$ python -q
>>> import numpy as np
>>> np.set_printoptions(precision=1, suppress=True, linewidth=200)
>>> rnd = lambda a: np.round(a, 1) + 0
>>> B = np.array([[7, 6, 1, -8, -5],
...     [-7, -9, 4, -2, -7],
...     [-6, -9, 5, 1, 9],
...     [-1, -4, -7, -2, 0],
...     [6, 6, 5, -1, -6],
...     [0, 9, -3, 9, 3],
...     [2, 1, -7, -7, -8],
...     [-3, 3, 3, 9, 2],
...     [-7, 7, 7, 1, -7],
...     [8, 3, -3, 2, -1],
...     [9, 6, -5, 6, 4]])
>>> M = B.T @ B
>>> M
array([[ 378,  221, -155,  -30,  -21],
       [ 221,  435,  -32,  113,  -87],
       [-155,  -32,  266,   18,  -31],
       [ -30,  113,   18,  326,  185],
       [ -21,  -87,  -31,  185,  334]])
>>> B = np.array([[2, 3, 3], [0, 1, -1]])
>>> C = np.kron(B, M)
>>> C.shape
(10, 15)
>>> np.linalg.matrix_rank(C)
np.int64(10)
>>> C
array([[ 756,  442, -310,  -60,  -42, 1134,  663, -465,  -90,  -63, 1134,  663, -465,  -90,  -63],
       [ 442,  870,  -64,  226, -174,  663, 1305,  -96,  339, -261,  663, 1305,  -96,  339, -261],
       [-310,  -64,  532,   36,  -62, -465,  -96,  798,   54,  -93, -465,  -96,  798,   54,  -93],
       [ -60,  226,   36,  652,  370,  -90,  339,   54,  978,  555,  -90,  339,   54,  978,  555],
       [ -42, -174,  -62,  370,  668,  -63, -261,  -93,  555, 1002,  -63, -261,  -93,  555, 1002],
       [   0,    0,    0,    0,    0,  378,  221, -155,  -30,  -21, -378, -221,  155,   30,   21],
       [   0,    0,    0,    0,    0,  221,  435,  -32,  113,  -87, -221, -435,   32, -113,   87],
       [   0,    0,    0,    0,    0, -155,  -32,  266,   18,  -31,  155,   32, -266,  -18,   31],
       [   0,    0,    0,    0,    0,  -30,  113,   18,  326,  185,   30, -113,  -18, -326, -185],
       [   0,    0,    0,    0,    0,  -21,  -87,  -31,  185,  334,   21,   87,   31, -185, -334]])
>>> sv = 10 * 0.5 ** np.arange(7)
>>> O, _ = np.linalg.qr(np.array([[0.0, 0.4, 0.5, 0.1, 0.4, -1.2, 0.5],
...     [-0.4, 0.4, 0.5, -0.2, -1.7, 1.7, 0.9],
...     [-0.5, 0.3, 1.4, -1.0, -0.1, -0.8, -0.4],
...     [-2.0, -0.3, -0.7, 0.5, -0.9, 0.9, 2.2],
...     [-1.6, -0.7, -0.7, 0.3, -0.3, -0.5, 0.1],
...     [-1.2, 1.2, 1.2, 0.5, 0.0, 0.9, 0.8],
...     [-0.6, 0.1, -0.1, -0.5, 1.0, 0.0, -0.3]]))
>>> rng = np.random.default_rng(1)
>>> E = rng.normal(size=(41, 7)) * sv @ O
>>> print(rnd(E))
[[ -0.1  -2.3  -1.4   0.2   2.2   3.7  -2.7]
 [  0.5  -1.7  -0.9  -0.4   0.2   5.7  -0.7]
 [ -0.1   0.2  -0.1   1.6   3.6  -4.   -0.9]
 [ -1.7  -2.6  -3.    2.5   5.5  -2.   -3.1]
 [  0.3  -2.7  -5.1   0.7  -0.3   1.5   0. ]
 [ -1.    0.1   3.7  -2.3  -3.3   6.    0. ]
 [ -0.6   1.6   0.4  -0.9  -3.8  -1.4   1.7]
 [  0.4  -2.5   2.   -1.5  -0.4   8.6  -0.3]
 [ -0.8  -1.8   2.7  -2.2  -2.1   8.5  -1. ]
 [  0.2   3.5   1.1   1.9   3.5  -9.8  -0.6]
 [  0.3  -2.3   2.   -2.8  -3.9  11.2   0.4]
 [  0.2   4.8   1.3   2.1   3.4 -13.5   0.7]
 [  0.4  -2.8   1.3  -0.9   0.8   8.8  -1.8]
 [ -0.1  -0.8   1.1  -0.2  -0.5   2.4   1.7]
 [  0.8   3.6   2.    2.6   4.9 -12.7  -0.2]
 [  0.1   1.4   4.   -2.1  -3.9   3.3   2.1]
 [  0.4  -0.9  -0.1   1.3   4.1  -1.1  -1.2]
 [ -1.2  -4.    2.6  -0.4   4.3   7.1  -5.8]
 [ -0.4   2.5   1.9   2.3   5.4 -11.1  -1.7]
 [ -1.1  -0.4   1.9  -1.   -1.2   2.4  -0.1]
 [  1.    1.2   0.    3.4   8.6  -8.8  -2.7]
 [  0.   -0.6   2.8  -0.7   0.7   4.5  -0.2]
 [  0.   -1.1   2.9   2.5   8.1  -2.   -2.6]
 [  0.7   1.2  -0.2  -0.5  -2.2  -2.8   1.5]
 [ -0.1   1.7   0.3   0.6   1.   -5.6   0.4]
 [  0.2  -0.4   2.7  -2.7  -4.2   7.4   0.2]
 [  1.   -2.2  -2.6   5.1  14.   -6.4  -5. ]
 [  0.1  -1.   -2.2  -0.1  -1.9   1.1   3.3]
 [  0.3  -3.5  -1.9  -2.   -2.4  10.   -1.7]
 [ -1.    0.4  -0.5  -1.7  -4.1   2.8  -0.5]
 [ -1.2  -0.3   0.4  -1.6  -3.9   4.1   0.6]
 [ -0.2   1.1  -0.2  -0.1  -1.   -2.2   0.1]
 [ -0.9   2.9   3.3   0.3  -0.3  -6.3   1.1]
 [ -0.8   0.9   4.7  -1.7  -2.2   3.8  -0.2]
 [ -0.9   3.6  -0.1   0.2  -3.2  -7.3   1.9]
 [ -1.    3.3  -1.3  -0.6  -5.3  -7.    2.7]
 [ -0.9  -0.4  -1.5  -0.8  -3.9   1.4   1.6]
 [ -2.2   0.6  -1.7  -0.5  -3.4  -3.3   0.9]
 [ -0.7  -0.9  -2.3   0.   -0.5  -0.1   0.2]
 [ -0.3  -6.1   1.5  -5.9  -9.7  28.4   1.3]
 [ -0.3  -1.7   0.9  -1.9  -3.7   7.6   1.3]]
>>> D = np.linalg.norm(E[:, None] - E[None], axis=-1)
>>> D[39].round(6).argsort(kind="stable")[:4]
array([39, 10, 28,  8])
>>> np.unravel_index(D.round(6).argmax(), D.shape)
(np.int64(11), np.int64(39))
>>> D.shape
(41, 41)
>>> np.flatnonzero(D[39] < D.mean() / 2)
array([39])
>>> print(np.linalg.matrix_rank(D ** 2))
9
>>> hat = E @ np.linalg.solve(E.T @ E, E.T)
>>> rnd(hat @ E[:, 2])
array([-1.4, -0.9, -0.1, -3. , -5.1,  3.7,  0.4,  2. ,  2.7,  1.1,  2. ,  1.3,  1.3,  1.1,  2. ,  4. , -0.1,  2.6,  1.9,  1.9,  0. ,  2.8,  2.9, -0.2,  0.3,  2.7, -2.6, -2.2, -1.9, -0.5,  0.4, -0.2,
        3.3,  4.7, -0.1, -1.3, -1.5, -1.7, -2.3,  1.5,  0.9])
>>> rnd(np.diag(hat))
array([0.1, 0.1, 0. , 0.4, 0.2, 0.1, 0. , 0.1, 0.1, 0.1, 0.1, 0.2, 0.1, 0.2, 0.2, 0.1, 0.1, 0.5, 0.1, 0.1, 0.1, 0.1, 0.3, 0.2, 0.1, 0.1, 0.4, 0.3, 0.2, 0.2, 0.1, 0. , 0.1, 0.2, 0.2, 0.1, 0.1, 0.3,
       0.2, 0.5, 0.1])
>>> np.allclose(hat @ hat, hat)
True
>>> lab = E[:, 2] > np.median(E[:, 2])
>>> u = E[lab].mean(axis=0) - E[~lab].mean(axis=0)
>>> print(rnd((((E - E.mean(axis=0)) @ u > 0) == lab).mean()))
0.7
>>> ((E - E.mean(axis=0)) @ u > 0).astype(int)
array([1, 1, 0, 0, 0, 1, 0, 1, 1, 0, 1, 0, 1, 1, 0, 1, 0, 1, 0, 1, 0, 1, 0, 0, 0, 1, 0, 0, 1, 1, 1, 0, 0, 1, 0, 0, 0, 0, 0, 1, 1])
>>> print(rnd(u))
[ 0.1 -0.1  3.5 -1.  -0.4  3.8 -0.1]
>>> np.argsort(-np.abs(u).round(6), kind="stable")
array([5, 2, 3, 4, 6, 0, 1])
>>> arr = np.load("test13.npy")
>>> print(arr)
[[ 0.4  0.9  0.9  1.  -0.8]
 [ 1.   1.   0.8 -1.   0.9]
 [-0.6 -0.9 -0.8 -0.9  0.6]
 [-0.7 -0.9 -0.4  1.  -0.8]
 [-0.6 -0.8  0.9  0.7 -0.9]
 [ 0.7 -0.9  0.4 -1.  -0.5]
 [-0.7 -1.  -0.5 -0.5 -0.3]
 [-0.9 -0.8 -0.9  0.9  0.4]
 [-0.7 -0.8 -0.4  1.  -0.8]
 [ 1.   1.   0.3 -1.   0.9]
 [ 0.2 -0.7 -0.4 -0.7  0. ]
 [-0.3 -1.   0.6 -1.  -0.5]
 [-0.7 -1.  -0.2 -0.8 -0.7]
 [-0.3  0.2 -0.3  1.  -0.6]
 [-0.4  0.9  0.1  1.   0.4]
 [-0.1  0.9  0.2  0.9  0.1]
 [ 0.  -0.9 -0.1 -1.   0.1]
 [ 0.7  0.4  0.9 -0.9 -0.4]
 [ 0.1  1.  -0.3  1.  -0.1]
 [-0.9 -0.8 -0.7  1.  -0.6]
 [-0.4  0.6 -0.5  1.  -0.1]
 [ 1.   1.   1.  -1.   0.5]
 [ 1.   1.   1.  -1.   0.4]]
>>> hat = arr @ np.linalg.solve(arr.T @ arr, arr.T)
>>> print(np.linalg.matrix_rank(np.eye(23) - hat))
18
>>> rnd(np.diag(hat))
array([0.3, 0.2, 0.3, 0.1, 0.5, 0.4, 0.2, 0.3, 0.1, 0.2, 0.2, 0.3, 0.4, 0.1, 0.3, 0.1, 0.1, 0.2, 0.2, 0.1, 0.2, 0.1, 0.1])
>>> np.allclose(hat @ hat, hat)
True
>>> X = np.load("sample5.npy")
>>> print(rnd(X))
[[-2.6 -0.2  0.2 -0.1 -0.3  0.   1.5  0.2  0.  -0.7  0.  -0.6]
 [-0.2 -0.5 -0.7  0.5  1.   0.7 -1.7  0.5  0.1 -1.3 -0.8  0.2]
 [ 0.2 -0.7 -2.4  0.1 -1.7  0.4 -0.3 -0.1 -0.5 -0.1 -0.2  0. ]
 [-0.1  0.5  0.1 -0.5 -0.1 -0.9 -0.4  0.7  0.9 -2.   1.4  0.1]
 [-0.3  1.  -1.7 -0.1 -1.  -0.1  0.3  0.6 -0.4  0.6 -0.1  0.8]
 [ 0.   0.7  0.4 -0.9 -0.1  1.2 -0.5  0.3 -0.5  0.1 -2.7 -1.4]
 [ 1.5 -1.7 -0.3 -0.4  0.3 -0.5 -1.1 -0.4  0.5  0.2  0.2 -0.4]
 [ 0.2  0.5 -0.1  0.7  0.6  0.3 -0.4  0.9 -1.9  0.  -0.5 -0.2]
 [ 0.   0.1 -0.5  0.9 -0.4 -0.5  0.5 -1.9 -1.4 -0.2  1.5 -0.8]
 [-0.7 -1.3 -0.1 -2.   0.6  0.1  0.2  0.  -0.2  0.   0.9  0.2]
 [ 0.  -0.8 -0.2  1.4 -0.1 -2.7  0.2 -0.5  1.5  0.9  0.4 -0.7]
 [-0.6  0.2  0.   0.1  0.8 -1.4 -0.4 -0.2 -0.8  0.2 -0.7 -1.9]]
>>> lab = rng.permutation(12)
>>> lab
array([ 0,  5,  1,  2, 10,  8,  4,  9,  3,  6,  7, 11])
>>> B = X[lab][:, lab]
>>> np.allclose(B, X)
False
>>> print(rnd(np.linalg.det(B)), rnd(np.linalg.det(X[lab])))
0.0 0.0
>>> rnd(B)
array([[-2.6,  0. , -0.2,  0.2,  0. ,  0. , -0.3, -0.7, -0.1,  1.5,  0.2, -0.6],
       [ 0. ,  1.2,  0.7,  0.4, -2.7, -0.5, -0.1,  0.1, -0.9, -0.5,  0.3, -1.4],
       [-0.2,  0.7, -0.5, -0.7, -0.8,  0.1,  1. , -1.3,  0.5, -1.7,  0.5,  0.2],
       [ 0.2,  0.4, -0.7, -2.4, -0.2, -0.5, -1.7, -0.1,  0.1, -0.3, -0.1,  0. ],
       [ 0. , -2.7, -0.8, -0.2,  0.4,  1.5, -0.1,  0.9,  1.4,  0.2, -0.5, -0.7],
       [ 0. , -0.5,  0.1, -0.5,  1.5, -1.4, -0.4, -0.2,  0.9,  0.5, -1.9, -0.8],
       [-0.3, -0.1,  1. , -1.7, -0.1, -0.4, -1. ,  0.6, -0.1,  0.3,  0.6,  0.8],
       [-0.7,  0.1, -1.3, -0.1,  0.9, -0.2,  0.6,  0. , -2. ,  0.2,  0. ,  0.2],
       [-0.1, -0.9,  0.5,  0.1,  1.4,  0.9, -0.1, -2. , -0.5, -0.4,  0.7,  0.1],
       [ 1.5, -0.5, -1.7, -0.3,  0.2,  0.5,  0.3,  0.2, -0.4, -1.1, -0.4, -0.4],
       [ 0.2,  0.3,  0.5, -0.1, -0.5, -1.9,  0.6,  0. ,  0.7, -0.4,  0.9, -0.2],
       [-0.6, -1.4,  0.2,  0. , -0.7, -0.8,  0.8,  0.2,  0.1, -0.4, -0.2, -1.9]])
>>> rnd(np.sort(np.abs(np.linalg.eigvals(B))))
array([0., 0., 1., 2., 2., 3., 3., 3., 4., 4., 4., 5.])
